In [1]: import numpy as np

In [2]: np.set_printoptions(precision=4, suppress=True, linewidth=100, floatmode="fixed")

In [3]: data = np.array([[1.0, 0.0, 1.0], [1.0, 0.0, 4.0], [0.0, 0.0, -2.0]])

In [4]: def softmax(z):
   ...:     e = np.exp(z - z.max(axis=-1, keepdims=True))
   ...:     return e / e.sum(axis=-1, keepdims=True)
   ...: 

In [5]: softmax(data).sum(axis=1)
Out[5]: array([1.0000, 1.0000, 1.0000])

In [6]: S = data @ data.T / np.sqrt(3)

In [7]: softmax(S + np.triu(np.full(S.shape, -np.inf), 1))
Out[7]: 
array([[1.0000, 0.0000, 0.0000],
       [0.0010, 0.9990, 0.0000],
       [0.0303, 0.0009, 0.9687]])

In [8]: np.linalg.norm(data, axis=1).argmax()
Out[8]: np.int64(1)

In [9]: round(np.linalg.norm(data, 1), 4), round(np.linalg.norm(data, np.inf), 4)
Out[9]: (np.float64(7.0), np.float64(5.0))

In [10]: np.linalg.norm(data, axis=1)
Out[10]: array([1.4142, 4.1231, 2.0000])

In [11]: data[1] @ data[2]
Out[11]: np.float64(-8.0)

In [12]: round(np.linalg.norm(data[1], 1), 4), round(float(np.linalg.norm(data[1], np.inf)), 4)
Out[12]: (np.float64(5.0), 4.0)

In [13]: round(float(np.linalg.norm(data, "nuc")), 4)
Out[13]: 5.5898

In [14]: np.linalg.norm(data, axis=0)
Out[14]: array([1.4142, 0.0000, 4.5826])

In [15]: round(np.linalg.norm(data) ** 2 / np.linalg.norm(data, 2) ** 2, 4)
Out[15]: np.float64(1.0344)

In [16]: B = np.array([[3, -3, 1], [-2, -2, 0], [-2, -1, 3]])

In [17]: np.vstack([data, B.T]).shape
Out[17]: (6, 3)

In [18]: np.linalg.matrix_rank(np.vstack([data, B.T]))
Out[18]: np.int64(3)

In [19]: np.einsum("ij->j", data)
Out[19]: array([2.0000, 0.0000, 3.0000])

In [20]: np.einsum("ik,kj->ji", data, B)
Out[20]: 
array([[ 1.0000, -5.0000,  4.0000],
       [-4.0000, -7.0000,  2.0000],
       [ 4.0000, 13.0000, -6.0000]])

In [21]: np.einsum("ij,ij->i", data, data)
Out[21]: array([ 2.0000, 17.0000,  4.0000])

In [22]: feats = np.load("a.npy")

In [23]: feats
Out[23]: 
array([[-0.4326,  0.1798, -0.3905],
       [ 1.2238, -0.4614,  1.2097],
       [ 4.4400, -1.7864,  4.4457],
       [-0.3725,  0.1574, -0.3282],
       [ 8.9887, -3.5997,  8.9771],
       [ 0.7944, -0.3121,  0.8310],
       [ 8.6571, -3.4663,  8.6905],
       [ 0.4977, -0.1716,  0.5159],
       [-0.5747,  0.2415, -0.5414],
       [ 0.8321, -0.3425,  0.8137],
       [-6.0441,  2.3805, -6.0070],
       [ 6.5006, -2.6050,  6.4831],
       [ 5.3383, -2.1088,  5.3717],
       [-2.3847,  0.9492, -2.3692]])

In [24]: proj = feats @ np.linalg.solve(feats.T @ feats, feats.T)

In [25]: round(np.trace(proj), 4)
Out[25]: np.float64(3.0)

In [26]: np.allclose(proj @ proj, proj)
Out[26]: True

In [27]: np.round(np.linalg.eigvalsh(proj), 4) + 0
Out[27]: 
array([0.0000, 0.0000, 0.0000, 0.0000, 0.0000, 0.0000, 0.0000, 0.0000, 0.0000, 0.0000, 0.0000,
       1.0000, 1.0000, 1.0000])

In [28]: cent = feats[[11, 0]].astype(float)

In [29]: for _ in range(6):
    ...:     z = np.linalg.norm(feats[:, None] - cent, axis=-1).argmin(axis=1)
    ...:     cent = np.array([feats[z == j].mean(axis=0) for j in range(2)])
    ...: 

In [30]: z
Out[30]: array([1, 1, 0, 1, 0, 1, 0, 1, 1, 1, 1, 0, 0, 1])

In [31]: cent[1] - cent[0]
Out[31]: array([-7.5028,  3.0044, -7.4898])

In [32]: cent
Out[32]: 
array([[ 6.7849, -2.7132,  6.7936],
       [-0.7178,  0.2912, -0.6962]])

In [33]: np.bincount(z)
Out[33]: array([5, 9])

In [34]: K = np.loadtxt("case12.csv", delimiter=",")

In [35]: K
Out[35]: 
array([[ 0.0000, -3.0000,  0.0000,  0.0000],
       [-1.0000, -3.0000,  0.0000,  0.0000],
       [ 0.0000,  0.0000,  0.0000, -3.0000],
       [ 0.0000,  0.0000, -1.0000, -3.0000]])

In [36]: round(float(np.linalg.det(K)), 4)
Out[36]: 9.0

In [37]: np.flatnonzero(np.linalg.matrix_power((K != 0) + (K.T != 0) + np.eye(4), 4)[3])
Out[37]: array([2, 3])

In [38]: (K != 0).astype(int)
Out[38]: 
array([[0, 1, 0, 0],
       [1, 1, 0, 0],
       [0, 0, 0, 1],
       [0, 0, 1, 1]])

In [39]: K @ K
Out[39]: 
array([[ 3.0000,  9.0000,  0.0000,  0.0000],
       [ 3.0000, 12.0000,  0.0000,  0.0000],
       [ 0.0000,  0.0000,  3.0000,  9.0000],
       [ 0.0000,  0.0000,  3.0000, 12.0000]])

In [40]: C2 = K.T @ K

In [41]: np.linalg.eigvalsh(C2)[::-1]
Out[41]: array([18.5139, 18.5139,  0.4861,  0.4861])

In [42]: (K @ K.T).shape
Out[42]: (4, 4)

In [43]: np.diag(C2)
Out[43]: array([ 1.0000, 18.0000,  1.0000, 18.0000])

In [44]: np.trace(C2), (K ** 2).sum()
Out[44]: (np.float64(38.0), np.float64(38.0))

In [45]: np.linalg.matrix_rank(C2)
Out[45]: np.int64(4)

In [46]: proj = np.triu(np.array([[5, 5, -3, -1], [-3, 1, -5, -2], [4, 4, 5, -1], [5, -1, 3, -5]]), 1) + np.eye(4)

In [47]: B = proj @ K @ np.linalg.inv(proj)

In [48]: B
Out[48]: 
array([[-5.0000,  7.0000, 21.0000, 42.0000],
       [-1.0000,  2.0000,  9.0000, 33.0000],
       [ 0.0000,  0.0000,  1.0000,  1.0000],
       [ 0.0000,  0.0000, -1.0000, -4.0000]])

In [49]: round(np.linalg.det(B), 4)
Out[49]: np.float64(9.0)

In [50]: np.linalg.matrix_rank(B)
Out[50]: np.int64(4)

In [51]: q, r_ = np.linalg.qr(K)

In [52]: q @ r_
Out[52]: 
array([[ 0.0000, -3.0000,  0.0000,  0.0000],
       [-1.0000, -3.0000,  0.0000,  0.0000],
       [ 0.0000,  0.0000,  0.0000, -3.0000],
       [ 0.0000,  0.0000, -1.0000, -3.0000]])

In [53]: q.shape, r_.shape
Out[53]: ((4, 4), (4, 4))

In [54]: r_
Out[54]: 
array([[-1.0000, -3.0000,  0.0000,  0.0000],
       [ 0.0000, -3.0000,  0.0000,  0.0000],
       [ 0.0000,  0.0000, -1.0000, -3.0000],
       [ 0.0000,  0.0000,  0.0000, -3.0000]])

In [55]: np.allclose(r_.T @ r_, K.T @ K)
Out[55]: True

In [56]: q.T @ q
Out[56]: 
array([[1.0000, 0.0000, 0.0000, 0.0000],
       [0.0000, 1.0000, 0.0000, 0.0000],
       [0.0000, 0.0000, 1.0000, 0.0000],
       [0.0000, 0.0000, 0.0000, 1.0000]])

In [57]: A = np.loadtxt("test9.csv", delimiter=",")

In [58]: A
Out[58]: 
array([[ 0.9659, -0.2588],
       [ 0.2588,  0.9659]])

In [59]: (A + A.T) / 2
Out[59]: 
array([[0.9659, 0.0000],
       [0.0000, 0.9659]])

In [60]: (A - A.T) / 2
Out[60]: 
array([[ 0.0000, -0.2588],
       [ 0.2588,  0.0000]])

In [61]: vec = np.array([0, 1])

In [62]: rhs = A @ vec

In [63]: rhs
Out[63]: array([-0.2588,  0.9659])

In [64]: np.linalg.solve(A, A[:, 1])
Out[64]: array([0.0000, 1.0000])

In [65]: np.linalg.solve(A, rhs)
Out[65]: array([0.0000, 1.0000])

In [66]: rng = np.random.default_rng(70717)

In [67]: z = rng.permutation(2)

In [68]: z
Out[68]: array([1, 0])

In [69]: B = A[z][:, z]

In [70]: np.allclose(B, A)
Out[70]: False

In [71]: round(np.linalg.det(B), 4), round(np.linalg.det(A[z]), 4)
Out[71]: (np.float64(1.0), np.float64(-1.0))

In [72]: np.diag(B)
Out[72]: array([0.9659, 0.9659])

In [73]: mat = np.load("mat.npy")

In [74]: mat
Out[74]: 
array([[ 2.1900, -0.3000,  0.1800, -2.4900],
       [ 0.4300,  1.3000,  1.1400, -1.6900],
       [-0.8700,  0.6500,  0.3600,  0.5200],
       [-1.7100,  0.8500,  0.3600,  1.4000]])

In [75]: U, sig, Vh = np.linalg.svd(mat)

In [76]: V = Vh[:(sig > 1e-8).sum()]

In [77]: vec = mat[2] + 5 * mat[0] + rng.integers(2) * np.eye(4)[3]

In [78]: vec
Out[78]: array([ 10.0800,  -0.8500,   1.2600, -10.9300])

In [79]: V.T @ V
Out[79]: 
array([[ 0.5101, -0.2651, -0.1168, -0.4074],
       [-0.2651,  0.5473,  0.3936, -0.1502],
       [-0.1168,  0.3936,  0.2973, -0.2009],
       [-0.4074, -0.1502, -0.2009,  0.6453]])

In [80]: np.linalg.matrix_rank(np.vstack([mat, vec]))
Out[80]: np.int64(3)

In [81]: np.diag(V.T @ V)
Out[81]: array([0.5101, 0.5473, 0.2973, 0.6453])

In [82]: np.round(np.linalg.norm(vec - V.T @ V @ vec), 4)
Out[82]: np.float64(0.5956)

In [83]: np.allclose(V.T @ V @ vec, vec)
Out[83]: False
